In [1]: import numpy as np

In [2]: np.set_printoptions(precision=2, suppress=True, linewidth=200)

In [3]: def rnd(a):
   ...:     return np.round(a, 2) + 0
   ...: 

In [4]: data = np.load("w.npy")

In [5]: data
Out[5]: 
array([[1, 2, 2, 1, 3],
       [0, 1, 2, 3, 1],
       [1, 2, 2, 1, 3],
       [0, 0, 2, 5, 0],
       [1, 2, 2, 1, 3],
       [1, 2, 2, 1, 3],
       [0, 0, 2, 5, 0],
       [1, 2, 2, 1, 3],
       [1, 2, 2, 1, 3],
       [0, 0, 2, 5, 0],
       [0, 0, 2, 5, 0],
       [0, 1, 2, 3, 1],
       [1, 2, 2, 1, 3],
       [0, 0, 2, 5, 0],
       [1, 2, 2, 1, 3],
       [0, 1, 2, 3, 1],
       [0, 1, 2, 3, 1],
       [1, 2, 2, 1, 3],
       [1, 2, 2, 1, 3],
       [0, 0, 2, 5, 0],
       [0, 1, 2, 3, 1],
       [0, 0, 2, 5, 0],
       [0, 1, 2, 3, 1],
       [1, 2, 2, 1, 3],
       [1, 2, 2, 1, 3],
       [1, 2, 2, 1, 3],
       [0, 1, 2, 3, 1],
       [1, 2, 2, 1, 3],
       [1, 2, 2, 1, 3],
       [0, 1, 2, 3, 1],
       [0, 0, 2, 5, 0],
       [1, 2, 2, 1, 3],
       [0, 0, 2, 5, 0]])

In [6]: # row 2 repeats row 0

In [7]: data.sum(axis=1)
Out[7]: array([9, 7, 9, 7, 9, 9, 7, 9, 9, 7, 7, 7, 9, 7, 9, 7, 7, 9, 9, 7, 7, 7, 7, 9, 9, 9, 7, 9, 9, 7, 7, 9, 7])

In [8]: data.shape
Out[8]: (33, 5)

In [9]: np.unravel_index(np.abs(data).argmax(), data.shape)
Out[9]: (np.int64(3), np.int64(3))

In [10]: np.linalg.matrix_rank(data)
Out[10]: np.int64(3)

In [11]: data.sum(axis=0)
Out[11]: array([16, 40, 66, 85, 56])

In [12]: T = np.stack([data, -3 * data, data[::-1]])

In [13]: T.shape
Out[13]: (3, 33, 5)

In [14]: np.einsum("bij,cij->bc", T, T)
Out[14]: 
array([[  685, -2055,   541],
       [-2055,  6165, -1623],
       [  541, -1623,   685]])

In [15]: E = np.load("out13.npy")

In [16]: E
Out[16]: 
array([[-6.85, -6.96, -3.27, -2.69, -6.6 ],
       [ 0.99, -7.83,  1.17, -1.64, -4.48],
       [ 3.  , -2.22,  3.72,  1.44, -0.5 ],
       [ 2.82, -6.81,  2.61, -0.6 , -2.18],
       [ 1.98, -2.02,  3.43,  1.87, -2.12],
       [-3.31, -3.75,  0.29,  0.9 , -4.45],
       [ 2.1 ,  0.15,  3.91,  2.72, -0.57],
       [ 0.81, -4.44,  3.01,  2.21, -2.71],
       [-1.89, -0.92,  1.9 ,  2.69, -3.32],
       [ 1.84, -2.17,  4.36,  3.88, -1.34],
       [-0.38, -3.05,  0.84, -0.95, -1.12],
       [-1.37, -3.87,  2.37,  3.1 , -4.84],
       [ 3.78, -0.44,  7.4 ,  8.01,  0.12],
       [ 2.37, -0.44,  2.72,  0.07,  0.69],
       [-1.24, -4.94,  0.2 , -1.37, -3.35],
       [-3.78, -7.44, -0.59, -0.41, -5.01],
       [ 1.05, -0.6 ,  3.07,  2.1 ,  0.39],
       [ 4.26,  3.08,  6.29,  5.33,  3.02],
       [ 1.29,  1.94,  3.45,  2.6 ,  0.39],
       [ 4.06,  0.81,  4.16,  1.27,  2.59],
       [ 0.04, -1.01,  2.87,  2.71, -2.44]])

In [17]: Xc = E - E.mean(axis=0)

In [18]: left, sig, VT = np.linalg.svd(Xc, full_matrices=False)

In [19]: np.linalg.matrix_rank(Xc)
Out[19]: np.int64(5)

In [20]: rnd((sig ** 2).sum() ** 2 / (sig ** 4).sum())
Out[20]: np.float64(1.6)

In [21]: np.abs(VT[0]).argmax()
Out[21]: np.int64(1)

In [22]: rnd(Xc.mean(axis=0))
Out[22]: array([0., 0., 0., 0., 0.])

In [23]: rnd(np.abs(VT[-1]))
Out[23]: array([0.41, 0.  , 0.82, 0.41, 0.  ])
